$ python -q
>>> import numpy as np
>>> from numpy import linalg as LA
>>> np.set_printoptions(suppress=True, linewidth=100)
>>> K = np.loadtxt("dump.csv", delimiter=",")
>>> print(K)
[[ 0. -4.  1.  5.]
 [ 4.  0.  6. -1.]
 [-1. -6.  0.  1.]
 [-5.  1. -1.  0.]]
>>> np.trace(K)
np.float64(0.0)
>>> round(float(LA.det(K)), 2)
729.0
>>> (K + K.T) / 2
array([[0., 0., 0., 0.],
       [0., 0., 0., 0.],
       [0., 0., 0., 0.],
       [0., 0., 0., 0.]])
>>> np.allclose(K, K.T)
False
>>> (K - K.T) / 2
array([[ 0., -4.,  1.,  5.],
       [ 4.,  0.,  6., -1.],
       [-1., -6.,  0.,  1.],
       [-5.,  1., -1.,  0.]])
>>> print(np.allclose(K @ K.T, K.T @ K))
True
>>> x0 = np.array([3, 3, 2, 5])
>>> print(np.round(LA.eigvals(K).real, 2) + 0)
[0. 0. 0. 0.]
>>> q = LA.solve(np.eye(4) - K, np.eye(4) + K)
>>> np.round(q @ q.T, 2) + 0
array([[1., 0., 0., 0.],
       [0., 1., 0., 0.],
       [0., 0., 1., 0.],
       [0., 0., 0., 1.]])
>>> print(round(LA.det(q), 2))
1.0
>>> rng = np.random.default_rng(3132)
>>> labels = rng.permutation(4)
>>> Y = K[:, labels] * rng.choice([-1, 1], 4)
>>> Y
array([[ 0.,  1., -5.,  4.],
       [ 4.,  6.,  1., -0.],
       [-1.,  0., -1.,  6.],
       [-5., -1., -0., -1.]])
>>> left, _, Vh = LA.svd(K.T @ Y)
>>> np.round(LA.lstsq(K, Y)[0], 2) + 0
array([[ 1.,  0.,  0.,  0.],
       [ 0.,  0.,  0., -1.],
       [ 0.,  1.,  0.,  0.],
       [ 0.,  0., -1.,  0.]])
>>> x0 = np.array([1, 2, 2, 0])
>>> target = K @ x0
>>> b, lr = np.zeros(4), 1 / LA.norm(K, 2) ** 2
>>> for i in range(6):
...     b -= lr * K.T @ (K @ b - target)
...     if i % 1 == 0: print(i, round(LA.norm(K @ b - target), 2))
... 
0 4.23
1 3.59
2 3.05
3 2.59
4 2.2
5 1.87
>>> print(b.round(2))
[ 1.21  1.73  1.72 -0.37]
>>> round(LA.cond(K), 2)
np.float64(2.57)
>>> def softmax(z):
...     e = np.exp(z - z.max(axis=-1, keepdims=True))
...     return e / e.sum(axis=-1, keepdims=True)
... 
>>> np.round(softmax(10 * K[1]), 2) + 0
array([0., 0., 1., 0.])
>>> np.round(softmax(K[1]), 2) + 0
array([0.12, 0.  , 0.88, 0.  ])
>>> print(softmax(K).sum(axis=1))
[1. 1. 1. 1.]
>>> att = K @ K.T / np.sqrt(4)
>>> np.round(softmax(att), 2) + 0
array([[1.  , 0.  , 0.  , 0.  ],
       [0.  , 1.  , 0.  , 0.  ],
       [0.01, 0.  , 0.99, 0.  ],
       [0.  , 0.  , 0.  , 1.  ]])
>>> np.round(softmax(att)[1] @ K, 2) + 0
array([ 4.,  0.,  6., -1.])
>>> J = np.load("x.npy")
>>> J
array([[0, 1, 2, 0, 2, 0, 1, 2],
       [2, 2, 2, 0, 2, 0, 1, 0],
       [1, 1, 1, 2, 0, 1, 0, 2],
       [2, 1, 2, 0, 1, 2, 1, 0],
       [0, 1, 0, 2, 1, 2, 1, 1],
       [1, 1, 2, 0, 1, 1, 0, 1],
       [0, 2, 2, 1, 2, 1, 0, 1],
       [2, 2, 1, 2, 1, 2, 2, 2]])
>>> q, Rm = LA.qr(J)
>>> np.trace(q @ q.T)
np.float64(8.0)
>>> round(float(abs(Rm[0, 0])), 2), np.round(LA.norm(J[:, 0]), 2)
(3.74, np.float64(3.74))
>>> np.round(q @ Rm, 2) + 0
array([[0., 1., 2., 0., 2., 0., 1., 2.],
       [2., 2., 2., 0., 2., 0., 1., 0.],
       [1., 1., 1., 2., 0., 1., 0., 2.],
       [2., 1., 2., 0., 1., 2., 1., 0.],
       [0., 1., 0., 2., 1., 2., 1., 1.],
       [1., 1., 2., 0., 1., 1., 0., 1.],
       [0., 2., 2., 1., 2., 1., 0., 1.],
       [2., 2., 1., 2., 1., 2., 2., 2.]])
>>> print(np.round(np.abs(np.diag(Rm)), 2))
[3.74 2.59 2.2  1.98 0.88 1.65 0.84 0.62]
>>> np.round(q.T @ q, 2) + 0
array([[1., 0., 0., 0., 0., 0., 0., 0.],
       [0., 1., 0., 0., 0., 0., 0., 0.],
       [0., 0., 1., 0., 0., 0., 0., 0.],
       [0., 0., 0., 1., 0., 0., 0., 0.],
       [0., 0., 0., 0., 1., 0., 0., 0.],
       [0., 0., 0., 0., 0., 1., 0., 0.],
       [0., 0., 0., 0., 0., 0., 1., 0.],
       [0., 0., 0., 0., 0., 0., 0., 1.]])
>>> m1 = np.array([[0, 1, 0], [1, 0, 0], [0, 0, 1]])
>>> vals, vecs = LA.eigh(m1)
>>> x0 = np.array([0, 2, 2])
>>> print(np.round(vecs * np.maximum(vals, 0) @ vecs.T, 2))
[[0.5 0.5 0. ]
 [0.5 0.5 0. ]
 [0.  0.  1. ]]
>>> x0 @ m1 @ x0 / (x0 @ x0), vals[0], vals[-1]
(np.float64(0.5), np.float64(-1.0), np.float64(1.0))
>>> x0 @ m1 @ x0
np.int64(4)
>>> np.abs(m1).sum(axis=1).max(), np.abs(vals).max()
(np.int64(1), np.float64(1.0))
>>> np.round(softmax(m1[0]), 2)
array([0.21, 0.58, 0.21])
>>> softmax(m1).sum(axis=1)
array([1., 1., 1.])
>>> np.round(softmax(10 * m1[0]), 2) + 0
array([0., 1., 0.])
>>> att = m1 @ m1.T / np.sqrt(3)
>>> np.round(softmax(att)[0] @ m1, 2)
array([0.26, 0.47, 0.26])
>>> np.round(softmax(att + np.triu(np.full(att.shape, -np.inf), 1)), 2)
array([[1.  , 0.  , 0.  ],
       [0.36, 0.64, 0.  ],
       [0.26, 0.26, 0.47]])
>>> np.round(softmax(att), 2)
array([[0.47, 0.26, 0.26],
       [0.26, 0.47, 0.26],
       [0.26, 0.26, 0.47]])
>>> print(round(float(LA.eigvalsh(m1).min()), 2))
-1.0
>>> [round(float(LA.det(m1[:i, :i])), 2) + 0 for i in range(1, 4)]
[0.0, -1.0, -1.0]
>>> f = np.array([0, 0, 3, 2, 2, 3])
>>> W0 = np.outer(rng.normal(size=23), f) + 0.02 * rng.normal(size=(23, 6))
>>> print(W0.round(2) + 0)
[[-0.01 -0.04  2.53  1.65  1.68  2.53]
 [-0.01 -0.01 -0.31 -0.18 -0.21 -0.3 ]
 [-0.02  0.01  1.94  1.29  1.3   1.92]
 [-0.01  0.    0.52  0.31  0.31  0.54]
 [-0.01 -0.01 -1.76 -1.15 -1.12 -1.71]
 [ 0.   -0.02  1.73  1.1   1.16  1.7 ]
 [-0.02 -0.05 -0.1  -0.05 -0.06 -0.15]
 [-0.02 -0.03  2.16  1.45  1.49  2.18]
 [-0.02  0.02  4.03  2.72  2.68  4.05]
 [ 0.   -0.02 -0.56 -0.4  -0.37 -0.58]
 [ 0.01 -0.01 -3.41 -2.26 -2.28 -3.45]
 [-0.01 -0.02  6.68  4.47  4.43  6.68]
 [ 0.01 -0.02  4.    2.69  2.64  4.  ]
 [ 0.04  0.03  0.06  0.    0.04  0.05]
 [ 0.    0.01  5.28  3.55  3.57  5.33]
 [-0.01  0.02  3.47  2.34  2.36  3.52]
 [ 0.   -0.02 -2.71 -1.81 -1.81 -2.72]
 [ 0.   -0.01 -2.8  -1.88 -1.86 -2.83]
 [-0.02  0.    4.07  2.74  2.76  4.12]
 [-0.01 -0.01 -2.03 -1.34 -1.33 -2.  ]
 [ 0.03  0.04  4.36  2.92  2.91  4.35]
 [-0.02 -0.04  0.56  0.37  0.38  0.59]
 [-0.01  0.   -0.47 -0.28 -0.35 -0.47]]
>>> cov = np.cov(W0, rowvar=False)
>>> cov.round(2) + 0
array([[0.  , 0.  , 0.  , 0.  , 0.  , 0.  ],
       [0.  , 0.  , 0.02, 0.01, 0.01, 0.02],
       [0.  , 0.02, 7.87, 5.27, 5.25, 7.9 ],
       [0.  , 0.01, 5.27, 3.52, 3.52, 5.29],
       [0.  , 0.01, 5.25, 3.52, 3.51, 5.28],
       [0.  , 0.02, 7.9 , 5.29, 5.28, 7.94]])
>>> np.argwhere(np.triu(np.abs(np.corrcoef(W0.T)) > 0.8, 1))
array([[2, 3],
       [2, 4],
       [2, 5],
       [3, 4],
       [3, 5],
       [4, 5]])
>>> print(np.round(np.polyfit(W0[:, 1], W0[:, 2], 1), 2))
[32.52  1.45]
>>> np.round(np.corrcoef(W0[:, 1], W0[:, 2])[0, 1], 2)
np.float64(0.27)
>>> np.round(np.corrcoef(W0.T), 2)
array([[ 1.  ,  0.42, -0.1 , -0.1 , -0.1 , -0.1 ],
       [ 0.42,  1.  ,  0.27,  0.27,  0.27,  0.27],
       [-0.1 ,  0.27,  1.  ,  1.  ,  1.  ,  1.  ],
       [-0.1 ,  0.27,  1.  ,  1.  ,  1.  ,  1.  ],
       [-0.1 ,  0.27,  1.  ,  1.  ,  1.  ,  1.  ],
       [-0.1 ,  0.27,  1.  ,  1.  ,  1.  ,  1.  ]])
>>> feats = np.loadtxt("out15.csv", delimiter=",")
>>> feats
array([[6., 0., 0., 0., 0., 0., 8.],
       [0., 1., 0., 0., 6., 3., 0.],
       [9., 0., 8., 0., 0., 0., 9.],
       [0., 0., 0., 7., 0., 0., 0.],
       [0., 1., 0., 0., 9., 4., 0.],
       [0., 5., 0., 0., 2., 3., 0.],
       [2., 0., 6., 0., 0., 0., 3.]])
>>> x0 = np.array([-2, 1, 2, 3, 3, -3, 3])
>>> target = feats @ x0
>>> b, lr = np.zeros(7), 1 / LA.norm(feats, 2) ** 2
>>> for i in range(4):
...     b -= lr * feats.T @ (feats @ b - target)
...     if i % 1 == 0: print(i, round(LA.norm(feats @ b - target), 2))
... 
0 21.98
1 17.87
2 15.15
3 13.11
>>> b.round(2)
array([0.88, 0.11, 1.14, 1.4 , 1.24, 0.55, 1.02])
>>> np.round(softmax(feats).sum(axis=1), 2)
array([1., 1., 1., 1., 1., 1., 1.])
>>> print(np.round(softmax(feats[5] + -3), 2))
[0.01 0.83 0.01 0.01 0.04 0.11 0.01]
>>> print(np.round(softmax(10 * feats[5]), 2) + 0)
[0. 1. 0. 0. 0. 0. 0.]
>>> att = feats @ feats.T / np.sqrt(7)
>>> np.round(softmax(att), 2) + 0
array([[0.  , 0.  , 1.  , 0.  , 0.  , 0.  , 0.  ],
       [0.  , 0.  , 0.  , 0.  , 1.  , 0.  , 0.  ],
       [0.  , 0.  , 1.  , 0.  , 0.  , 0.  , 0.  ],
       [0.  , 0.  , 0.  , 1.  , 0.  , 0.  , 0.  ],
       [0.  , 0.  , 0.  , 0.  , 1.  , 0.  , 0.  ],
       [0.  , 0.01, 0.  , 0.  , 0.24, 0.75, 0.  ],
       [0.  , 0.  , 1.  , 0.  , 0.  , 0.  , 0.  ]])
>>> X = np.loadtxt("test13.csv", delimiter=",")
>>> X
array([[1., 0., 0.],
       [8., 1., 0.],
       [5., 5., 1.]])
>>> vals, vecs = LA.eig(X)
>>> vals
array([1., 1., 1.])
>>> np.round(np.sort(LA.eigvals(X @ X)), 2)
array([1., 1., 1.])
>>> np.round(np.sort(LA.eigvals(LA.inv(X))), 2)
array([1., 1., 1.])
>>> X @ vecs[:, 0] - vals[0] * vecs[:, 0]
array([0., 0., 0.])
>>> Y = np.array([[-2, -1], [0, 2]])
>>> cent = np.kron(Y, X)
>>> print(np.round(LA.norm(cent, 2), 2), np.round(LA.norm(Y, 2) * LA.norm(X, 2), 2))
26.17 26.17
>>> cent
array([[ -2.,  -0.,  -0.,  -1.,  -0.,  -0.],
       [-16.,  -2.,  -0.,  -8.,  -1.,  -0.],
       [-10., -10.,  -2.,  -5.,  -5.,  -1.],
       [  0.,   0.,   0.,   2.,   0.,   0.],
       [  0.,   0.,   0.,  16.,   2.,   0.],
       [  0.,   0.,   0.,  10.,  10.,   2.]])
>>> LA.matrix_rank(cent)
np.int64(6)
>>> print([int(LA.matrix_rank(LA.matrix_power(X, p))) for p in range(1, 4)])
[3, 3, 3]
>>> np.round(np.sort(LA.eigvals(X)), 2)
array([1., 1., 1.])
>>> print(np.prod(np.diag(X)), round(LA.det(X), 2))
1.0 1.0
>>> X @ X
array([[ 1.,  0.,  0.],
       [16.,  1.,  0.],
       [50., 10.,  1.]])
>>> LA.matrix_rank(X - X[0, 0] * np.eye(3))
np.int64(2)
>>> arr = np.load("mat.npy")
>>> print(arr.round(2))
[[-1.52 -0.26 -1.23 -0.32]
 [ 0.62 -1.85 -0.42  0.14]
 [ 0.9   0.36 -0.78 -1.56]
 [ 0.69  0.62 -1.31  1.19]]
>>> f = np.array([-2, 4, -6, -9])
>>> Y = arr + np.outer(f, np.eye(4)[0])
>>> round(LA.det(Y) / LA.det(arr), 2), np.round(1 + LA.solve(arr, f)[0], 2)
(np.float64(-0.52), np.float64(-0.52))
>>> Y.round(2)
array([[-3.52, -0.26, -1.23, -0.32],
       [ 4.62, -1.85, -0.42,  0.14],
       [-5.1 ,  0.36, -0.78, -1.56],
       [-8.31,  0.62, -1.31,  1.19]])
>>> LA.matrix_rank(LA.inv(Y) - LA.inv(arr), tol=1e-8)
np.int64(1)
